% ipython --no-banner

In [1]: import numpy as np

In [2]: np.set_printoptions(precision=1, suppress=True, linewidth=140)

In [3]: tidy = lambda a: np.round(a, 1) + 0

In [4]: mat = np.load("out7.npy")

In [5]: print(mat)
[[-0.7  0.5 -1.9  0.9  0.4 -0.8  0.6  0.5]
 [ 0.9  0.9 -1.5  1.7  1.  -1.4  0.9  0.3]
 [ 0.5  0.1 -0.7  0.4  0.   0.6  0.3 -0.3]
 [-0.8 -0.1 -1.4  0.2  1.  -0.1 -1.3  1.1]
 [ 1.1 -0.2 -1.   0.3 -0.2 -1.4 -0.8  0.8]
 [-0.2  0.   1.6 -0.9 -1.6  0.7  2.4  2.2]
 [ 0.4  1.2 -1.3  0.7  0.8  0.9  2.2  1. ]
 [-0.6  1.1 -0.5  0.9 -0.7  0.6  1.3 -0.6]
 [ 0.9  0.8 -0.9  2.3  0.  -0.9  0.2  1.7]
 [-0.1  0.   0.7 -0.8  0.3  0.1 -2.5 -0.6]
 [ 0.5 -0.3 -1.5 -1.2  0.   0.  -1.1  3.3]]

In [6]: x0 = np.array([0, -5, 2, 3, 4, -4, -3, 2])

In [7]: y = mat @ x0

In [8]: print(tidy(np.linalg.pinv(mat) @ mat))
[[1. 0. 0. 0. 0. 0. 0. 0.]
 [0. 1. 0. 0. 0. 0. 0. 0.]
 [0. 0. 1. 0. 0. 0. 0. 0.]
 [0. 0. 0. 1. 0. 0. 0. 0.]
 [0. 0. 0. 0. 1. 0. 0. 0.]
 [0. 0. 0. 0. 0. 1. 0. 0.]
 [0. 0. 0. 0. 0. 0. 1. 0.]
 [0. 0. 0. 0. 0. 0. 0. 1.]]

In [9]: try:
   ...:     np.linalg.solve(mat, y)
   ...: except np.linalg.LinAlgError as e:
   ...:     print(e)
   ...: 
Last 2 dimensions of the array must be square

In [10]: print(tidy(y))
[  0.4   5.1  -4.6   8.8   8.7 -11.5 -11.5 -14.1   7.5   6.1   4.8]

In [11]: rng = np.random.default_rng(68)

In [12]: y = y + 0.1 * rng.normal(size=11)

In [13]: print(tidy(y))
[  0.6   5.2  -4.5   8.8   8.8 -11.4 -11.5 -14.1   7.4   6.2   4.9]

In [14]: coef, *_ = np.linalg.lstsq(mat, y)

In [15]: print(tidy(coef))
[ 0.  -4.9  1.9  2.9  3.9 -4.1 -3.   2. ]

In [16]: print(tidy(mat.T @ (y - mat @ coef)))
[0. 0. 0. 0. 0. 0. 0. 0.]

In [17]: hat = mat @ np.linalg.solve(mat.T @ mat, mat.T)

In [18]: print(tidy(hat @ mat[:, 1]))
[ 0.5  0.9  0.1 -0.1 -0.2  0.   1.2  1.1  0.8  0.  -0.3]

In [19]: print(tidy(np.linalg.norm(mat[10] - mat[8])))
4.4

In [20]: print(tidy(np.linalg.norm(mat, 1)), tidy(np.linalg.norm(mat, np.inf)))
13.6 9.6

In [21]: print(tidy(mat[10] @ mat[8]))
4.2

In [22]: print(tidy(np.linalg.norm(mat, axis=1)))
[2.6 3.3 1.2 2.6 2.4 4.1 3.3 2.4 3.4 2.8 4. ]

In [23]: print(np.linalg.norm(mat, axis=1).argmax())
5

In [24]: W0 = np.loadtxt("test11.csv", delimiter=",")

In [25]: print(W0)
[[-1. -1. -2. -1. -1.]
 [ 0.  0.  0.  0.  0.]
 [ 1. -4. -5.  1. -3.]
 [ 0.  0.  0.  0.  0.]
 [ 3. -2. -6. -1.  0.]
 [ 2. -3. -3.  2. -2.]
 [ 4.  3. -4. -5.  5.]
 [ 2.  1. -3. -3.  2.]
 [ 5. -1. -4.  0.  1.]
 [ 5. -1. -4.  0.  1.]
 [ 1.  0.  1.  0.  2.]
 [ 1.  1. -3. -3.  2.]
 [ 3. -2. -6. -1.  0.]
 [ 0.  0.  0.  0.  0.]
 [-1. -1. -2. -1. -1.]
 [ 1.  1. -3. -3.  2.]
 [ 5. -1. -4.  0.  1.]
 [ 2. -3. -3.  2. -2.]
 [ 6.  0. -7. -3.  3.]
 [ 2. -3. -3.  2. -2.]
 [ 3.  2. -1. -2.  3.]
 [ 2.  1. -3. -3.  2.]
 [ 3. -3. -2.  2.  0.]
 [ 4.  2. -5. -6.  6.]
 [ 0.  0.  0.  0.  0.]
 [-1. -1. -2. -1. -1.]
 [ 0. -1. -1. -1.  1.]
 [ 0.  0.  0.  0.  0.]
 [ 0.  0.  0.  0.  0.]
 [ 5. -1. -4.  0.  1.]
 [ 4.  3. -4. -5.  5.]
 [ 1.  1. -3. -3.  2.]
 [ 2. -3. -3.  2. -2.]
 [ 3. -3. -7. -2.  1.]
 [ 3.  2. -1. -2.  3.]
 [ 0.  0.  0.  0.  0.]
 [ 1.  0.  1.  0.  2.]
 [ 0.  0. -5. -4.  1.]
 [-1. -1. -2. -1. -1.]
 [ 2.  1. -3. -3.  2.]
 [ 0.  0.  0.  0.  0.]
 [ 0.  0.  0.  0.  0.]]

In [26]: # row 3 repeats row 1

In [27]: print(tidy(np.linalg.norm(W0[30] - W0[3])))
9.5

In [28]: print(np.linalg.norm(W0, axis=1).argmax())
23

In [29]: print(tidy(np.linalg.norm(W0[30], 1)), tidy(np.linalg.norm(W0[30], np.inf)))
21.0 5.0

In [30]: print(tidy(np.linalg.norm(W0, 2)))
28.6

In [31]: J = np.loadtxt("sample0.csv", delimiter=",")

In [32]: print(J)
[[2. 0. 0. 0.]
 [0. 2. 0. 0.]
 [0. 0. 1. 0.]
 [0. 0. 0. 2.]]

In [33]: low = np.linalg.cholesky(J)

In [34]: print(tidy(np.prod(np.diag(low)) ** 2), tidy(np.linalg.det(J)))
8.0 8.0

In [35]: print(J / np.sqrt(np.outer(np.diag(J), np.diag(J))))
[[1. 0. 0. 0.]
 [0. 1. 0. 0.]
 [0. 0. 1. 0.]
 [0. 0. 0. 1.]]

In [36]: print(np.linalg.eigvalsh(J).min() > 0)
True

In [37]: print(tidy(np.diag(low) ** 2))
[2. 2. 1. 2.]

In [38]: print(np.prod(np.diag(J)), tidy(np.linalg.det(J)))
8.0 8.0

In [39]: print([int(np.linalg.matrix_rank(np.linalg.matrix_power(J, p))) for p in range(1, 5)])
[4, 4, 4, 4]

In [40]: left, s, VT = np.linalg.svd(J, full_matrices=False)

In [41]: print(tidy(np.cumsum(s ** 2) / np.sum(s ** 2)))
[0.3 0.6 0.9 1. ]

In [42]: print(left.shape, s.shape, VT.shape)
(4, 4) (4,) (4, 4)

In [43]: print(left.T @ J @ VT.T)
[[2. 0. 0. 0.]
 [0. 2. 0. 0.]
 [0. 0. 2. 0.]
 [0. 0. 0. 1.]]

In [44]: x0 = np.ones(4)

In [45]: for _ in range(7):
    ...:     x0 = J @ x0
    ...:     x0 /= np.linalg.norm(x0)
    ...:     print(round(x0 @ J @ x0, 1))
    ...: 
1.9
2.0
2.0
2.0
2.0
2.0
2.0

In [46]: print(tidy(np.linalg.eigvalsh(J)[-1]))
2.0

In [47]: F = np.load("mat.npy")

In [48]: print(tidy(F))
[[ 0.4  0.1 -0.1  0.   0.   0.   0.2  0.3 -0.1  0.1  0.1 -0.1 -0.2]
 [ 0.1  0.8  0.1 -0.1  0.   0.1  0.2 -0.1  0.  -0.2  0.1 -0.1  0. ]
 [-0.1  0.1  0.7  0.1  0.3  0.   0.   0.   0.3  0.   0.1 -0.1  0. ]
 [ 0.  -0.1  0.1  0.5  0.   0.  -0.1  0.  -0.1  0.2  0.4 -0.1  0.1]
 [ 0.   0.   0.3  0.   0.3  0.1  0.2  0.1  0.1  0.1  0.   0.2  0. ]
 [ 0.   0.1  0.   0.   0.1  0.2  0.2 -0.1 -0.1  0.   0.   0.2  0.2]
 [ 0.2  0.2  0.  -0.1  0.2  0.2  0.3  0.2 -0.1  0.1  0.   0.2  0. ]
 [ 0.3 -0.1  0.   0.   0.1 -0.1  0.2  0.3  0.   0.2  0.   0.  -0.2]
 [-0.1  0.   0.3 -0.1  0.1 -0.1 -0.1  0.   0.3 -0.1 -0.1 -0.1 -0.1]
 [ 0.1 -0.2  0.   0.2  0.1  0.   0.1  0.2 -0.1  0.2  0.1  0.1  0. ]
 [ 0.1  0.1  0.1  0.4  0.   0.   0.   0.  -0.1  0.1  0.4 -0.1  0. ]
 [-0.1 -0.1 -0.1 -0.1  0.2  0.2  0.2  0.  -0.1  0.1 -0.1  0.4  0.2]
 [-0.2  0.   0.   0.1  0.   0.2  0.  -0.2 -0.1  0.   0.   0.2  0.3]]

In [49]: # projection: eigenvalues are 0 or 1

In [50]: x0 = np.array([1, 2, 1, 2, 3, 2, 0, 3, 3, 1, 0, 3, 1])

In [51]: print(tidy(F @ np.eye(13)[10]))
[ 0.1  0.1  0.1  0.4  0.   0.   0.   0.  -0.1  0.1  0.4 -0.1  0. ]

In [52]: print(tidy(np.einsum("ij,j->i", F, x0)))
[0.5 0.6 2.4 0.6 2.4 1.6 2.3 1.  0.3 1.2 0.4 1.4 0.1]

In [53]: print(tidy(F @ x0))
[0.5 0.6 2.4 0.6 2.4 1.6 2.3 1.  0.3 1.2 0.4 1.4 0.1]

In [54]: print(tidy(F @ np.ones(13)))
[ 0.5  0.7  1.3  0.9  1.3  1.   1.3  0.5 -0.1  0.8  0.8  0.6  0.1]
